$ python -q
>>> import numpy as np
>>> np.set_printoptions(suppress=True, linewidth=140)
>>> data = np.array([[0.8, 0.6, 0.2, -0.8],
...     [0.0, -0.1, 1.1, 0.0],
...     [-0.9, 1.2, 0.0, 0.2],
...     [0.7, 0.4, 0.0, -2.0],
...     [0.0, -1.1, 0.2, 0.3],
...     [2.0, -1.8, -0.1, 1.7]])
>>> print(data)
[[ 0.8  0.6  0.2 -0.8]
 [ 0.  -0.1  1.1  0. ]
 [-0.9  1.2  0.   0.2]
 [ 0.7  0.4  0.  -2. ]
 [ 0.  -1.1  0.2  0.3]
 [ 2.  -1.8 -0.1  1.7]]
>>> vec = np.array([-2, 1, -4, 2])
>>> target = data @ vec
>>> b, lr = np.zeros(4), 1 / np.linalg.norm(data, 2) ** 2
>>> for i in range(300):
...     b -= lr * data.T @ (data @ b - target)
...     if i % 50 == 0: print(i, round(np.linalg.norm(data @ b - target), 2))
... 
0 5.87
50 0.03
100 0.0
150 0.0
200 0.0
250 0.0
>>> print(round(np.linalg.cond(data), 2))
3.47
>>> hat = data @ np.linalg.solve(data.T @ data, data.T)
>>> print(np.linalg.matrix_rank(np.eye(6) - hat))
2
>>> print(np.round(np.linalg.eigvalsh(hat), 2) + 0)
[0. 0. 1. 1. 1. 1.]
>>> print(np.allclose(hat @ hat, hat))
True
>>> print(np.round(hat @ data[:, 1], 2))
[ 0.6 -0.1  1.2  0.4 -1.1 -1.8]
>>> J = np.array([[3, 6, 3, 0, 3, 0, 0, 0, 6],
...     [0, 0, 0, 0, 0, 0, 0, 0, 0],
...     [3, 6, 3, 0, 3, 0, 0, 0, 6],
...     [3, 6, 3, 0, 3, 0, 0, 0, 6],
...     [0, 0, 0, 0, 0, 0, 0, 0, 0]])
>>> left, sig, Vt = np.linalg.svd(J)
>>> print(sig.round(2) + 0)
[17.23  0.    0.    0.    0.  ]
>>> other = left[:, :1] @ np.diag(sig[:1]) @ Vt[:1]
>>> print(np.linalg.matrix_rank(other))
1
>>> print(other.round(2))
[[3. 6. 3. 0. 3. 0. 0. 0. 6.]
 [0. 0. 0. 0. 0. 0. 0. 0. 0.]
 [3. 6. 3. 0. 3. 0. 0. 0. 6.]
 [3. 6. 3. 0. 3. 0. 0. 0. 6.]
 [0. 0. 0. 0. 0. 0. 0. 0. 0.]]
>>> print(round(np.linalg.norm(J - other) / np.linalg.norm(J), 2))
0.0
>>> print(np.linalg.matrix_rank(J, rtol=0.05))
1
>>> print(round(np.abs(J - other).max(), 2))
0.0
>>> G = J.T @ J
>>> print(np.round(np.linalg.svd(J, compute_uv=False) ** 2, 2) + 0)
[297.   0.   0.   0.   0.]
>>> print(np.allclose(G, G.T))
True
>>> print(np.round(np.linalg.eigvalsh(G)[::-1], 2) + 0)
[297.   0.   0.   0.   0.   0.   0.   0.   0.]
>>> print(G)
[[ 27  54  27   0  27   0   0   0  54]
 [ 54 108  54   0  54   0   0   0 108]
 [ 27  54  27   0  27   0   0   0  54]
 [  0   0   0   0   0   0   0   0   0]
 [ 27  54  27   0  27   0   0   0  54]
 [  0   0   0   0   0   0   0   0   0]
 [  0   0   0   0   0   0   0   0   0]
 [  0   0   0   0   0   0   0   0   0]
 [ 54 108  54   0  54   0   0   0 108]]
>>> arr = np.load("a.npy")
>>> print(arr)
[[  0  -4   8   4 -10   6   2  -6   4]
 [  0   0   0   0   0   0   0   0   0]
 [  0   4  -8  -4  10  -6  -2   6  -4]
 [  0  -2   4   2  -5   3   1  -3   2]]
>>> print(round(np.linalg.norm(arr, "nuc"), 2))
25.46
>>> print(round(float(np.linalg.norm(arr, 2)), 2))
25.46
>>> print(np.round(np.linalg.norm(arr, axis=1), 2))
[16.97  0.   16.97  8.49]
>>> print(round(np.linalg.norm(arr) ** 2 / np.linalg.norm(arr, 2) ** 2, 2))
1.0
>>> print(arr[1] @ arr[2])
0
>>> rng = np.random.default_rng(33009)
>>> other = arr + rng.integers(-2, 3, (4, 1)) @ rng.integers(-2, 3, (1, 9))
>>> print(other)
[[  0  -4   8   4 -10   6   2  -6   4]
 [  1  -1   2   0   2  -2   2   1   0]
 [  0   4  -8  -4  10  -6  -2   6  -4]
 [  1  -3   6   2  -3   1   3  -2   2]]
>>> print(np.abs(other - arr).sum(axis=1))
[ 0 11  0 11]
>>> print(np.linalg.matrix_rank(other - arr, tol=1e-8))
1
>>> print(other - arr)
[[ 0  0  0  0  0  0  0  0  0]
 [ 1 -1  2  0  2 -2  2  1  0]
 [ 0  0  0  0  0  0  0  0  0]
 [ 1 -1  2  0  2 -2  2  1  0]]
>>> left, sig, Vt = np.linalg.svd(arr)
>>> print(sig.round(2) + 0)
[25.46  0.    0.    0.  ]
>>> print(np.argmax(sig[:-1] / (sig[1:] + 1e-6)) + 1)
1
>>> other = left[:, :1] @ np.diag(sig[:1]) @ Vt[:1]
>>> print(round(np.linalg.norm(arr - other, 2), 2), np.round(sig[1], 2))
0.0 0.0
>>> print(np.linalg.matrix_rank(other))
1
>>> print(other.round(2))
[[  0.  -4.   8.   4. -10.   6.   2.  -6.   4.]
 [  0.   0.   0.   0.   0.   0.   0.   0.   0.]
 [  0.   4.  -8.  -4.  10.  -6.  -2.   6.  -4.]
 [  0.  -2.   4.   2.  -5.   3.   1.  -3.   2.]]
>>> print(np.round(np.abs(arr - other).max(), 2))
0.0
>>> r = np.linalg.matrix_rank(arr)
>>> print(r)
1
>>> null = np.linalg.svd(arr)[2][r:].T
>>> print(null.shape)
(9, 8)
>>> print([int(np.linalg.matrix_rank(arr[:, :j + 1])) for j in range(9)])
[0, 1, 1, 1, 1, 1, 1, 1, 1]
>>> print([int(np.linalg.matrix_rank(arr[:i])) for i in range(1, len(arr) + 1)])
[1, 1, 1, 1]
>>> W0 = np.load("data.npy")
>>> print(W0)
[[ 32.98 -22.56 -33.62 -25.51]
 [-21.86  -0.43   3.43  52.8 ]
 [-18.3   -0.65   2.17  51.33]
 [-18.61   0.9    3.5   53.97]
 [-20.39   1.75   3.28  52.06]
 [ 33.57 -21.57 -31.24 -23.89]
 [-20.01  -1.06   1.51  53.86]
 [ 30.02 -22.8  -33.03 -26.36]
 [ 31.8  -21.12 -31.51 -27.12]
 [-20.71  -0.87   1.94  50.03]
 [-19.12   1.33   1.2   52.96]
 [-20.72  -0.39   0.87  51.8 ]
 [-19.26   0.75   1.02  50.73]
 [ 31.4  -20.65 -30.59 -24.94]
 [ 32.66 -25.41 -31.48 -28.04]]
>>> cen = W0 - W0.mean(axis=0)
>>> vecs = np.linalg.svd(cen)[2][:2]
>>> other = cen - cen @ vecs.T @ vecs
>>> print(np.round(np.linalg.norm(other) / np.linalg.norm(cen), 2))
0.03
>>> cen = W0 - W0.mean(axis=0)
>>> left, sig, Vt = np.linalg.svd(cen, full_matrices=False)
>>> print(round(float((sig ** 2).sum() ** 2 / (sig ** 4).sum()), 2))
1.0
>>> print(sig.round(2))
[194.21   5.32   4.03   3.62]
>>> print(np.round(np.abs(Vt[-1]), 2))
[0.22 0.28 0.92 0.17]
>>> print(np.round(Vt[0] * np.sign(Vt[0, np.abs(Vt[0]).argmax()]), 2))
[-0.51  0.22  0.33  0.76]
>>> print(np.abs(left[:, 0]).argmax())
14
>>> print(np.searchsorted(np.cumsum(sig ** 2) / (sig ** 2).sum(), 0.9) + 1)
1
>>> K = np.loadtxt("test3.csv", delimiter=",")
>>> print(K)
[[5. 1. 1. 1. 1. 1. 1. 1. 1.]
 [1. 5. 1. 1. 1. 1. 1. 1. 1.]
 [1. 1. 5. 1. 1. 1. 1. 1. 1.]
 [1. 1. 1. 5. 1. 1. 1. 1. 1.]
 [1. 1. 1. 1. 5. 1. 1. 1. 1.]
 [1. 1. 1. 1. 1. 5. 1. 1. 1.]
 [1. 1. 1. 1. 1. 1. 5. 1. 1.]
 [1. 1. 1. 1. 1. 1. 1. 5. 1.]
 [1. 1. 1. 1. 1. 1. 1. 1. 5.]]
>>> # equal to its transpose
>>> lab = rng.permutation(9)
>>> print(lab)
[4 6 3 7 5 2 0 1 8]
>>> other = K[lab][:, lab]
>>> print(np.diag(other))
[5. 5. 5. 5. 5. 5. 5. 5. 5.]
>>> print(round(float(np.linalg.det(other)), 2), round(float(np.linalg.det(K[lab])), 2))
851968.0 -851968.0
>>> mat = np.array([[6, -9, 3, 0, 0, 0],
...     [-3, -6, -6, 0, 0, 0],
...     [-3, -3, -3, 0, 0, 0],
...     [8, -12, 4, -8, 12, -4],
...     [-4, -8, -8, 4, 8, 8],
...     [-4, -4, -4, 4, 4, 4]])
>>> u = np.array([0, 3, -2])
>>> print(np.cross(mat[0, :3], mat[2, :3]))
[ 36   9 -45]
>>> print(np.polyval(u, mat[0]))
[ 16 -29   7  -2  -2  -2]
>>> print(np.array([np.convolve(row, u, "same") for row in mat]))
[[ 18 -39  27  -6   0   0]
 [ -9 -12  -6  12   0   0]
 [ -9  -3  -3   6   0   0]
 [ 24 -52  36 -32  52 -36]
 [-12 -16  -8  28  16   8]
 [-12  -4  -4  20   4   4]]
>>> print(np.correlate(mat[0], mat[2], "full"))
[  0   0   0 -18   9   0  18  -9   0   0   0]
>>> print(np.count_nonzero(mat))
27
>>> print(mat - mat[0])
[[  0   0   0   0   0   0]
 [ -9   3  -9   0   0   0]
 [ -9   6  -6   0   0   0]
 [  2  -3   1  -8  12  -4]
 [-10   1 -11   4   8   8]
 [-10   5  -7   4   4   4]]
>>> np.zeros(6, 6)
Traceback (most recent call last):
  File "<python-input-85>", line 1, in <module>
    np.zeros(6, 6)
    ~~~~~~~~^^^^^^
TypeError: Cannot interpret '6' as a data type
>>> print(mat.sum(axis=0))
[  0 -42 -14   0  24   8]
>>> print(mat.shape)
(6, 6)
>>> mat[:, 6]
Traceback (most recent call last):
  File "<python-input-88>", line 1, in <module>
    mat[:, 6]
    ~~~^^^^^^
IndexError: index 6 is out of bounds for axis 1 with size 6
>>> w1 = np.array([[0, 0, -1],
...     [-1, 0, 1],
...     [0, 0, -1],
...     [1, 1, -2],
...     [1, 2, 1],
...     [-2, 0, -1]])
>>> b = np.array([1, 3, -9])
>>> act = np.maximum(mat @ w1 + b, 0)
>>> print((act > 0).astype(int))
[[1 1 0]
 [1 1 0]
 [1 1 0]
 [1 1 0]
 [1 1 0]
 [1 1 0]]
>>> print(act)
[[10  3  0]
 [ 7  3  0]
 [ 4  3  0]
 [25 19  0]
 [ 5 23  0]
 [ 5 15  0]]
>>> print((act > 0).mean(axis=0))
[1. 1. 0.]
>>> print(np.linalg.matrix_rank(act))
2
>>> Z = np.array([[0, 2, 2], [0, 2, 1], [0, 0, 0]])
>>> print(act @ Z)
[[ 0 26 23]
 [ 0 20 17]
 [ 0 14 11]
 [ 0 88 69]
 [ 0 56 33]
 [ 0 40 25]]
>>> vec = np.array([2, 2, 1, 1, 5, 5])
>>> target = mat @ vec
>>> print(target)
[ -3 -24 -15  28  52  24]
>>> print(np.round(np.linalg.solve(mat, mat[:, 1]), 2) + 0)
[0. 1. 0. 0. 0. 0.]
>>> print(np.round(np.linalg.solve(mat, target + mat[:, 2]), 2))
[2. 2. 2. 1. 5. 5.]
>>> print(np.round(np.linalg.solve(mat, 5 * target), 2))
[10. 10.  5.  5. 25. 25.]
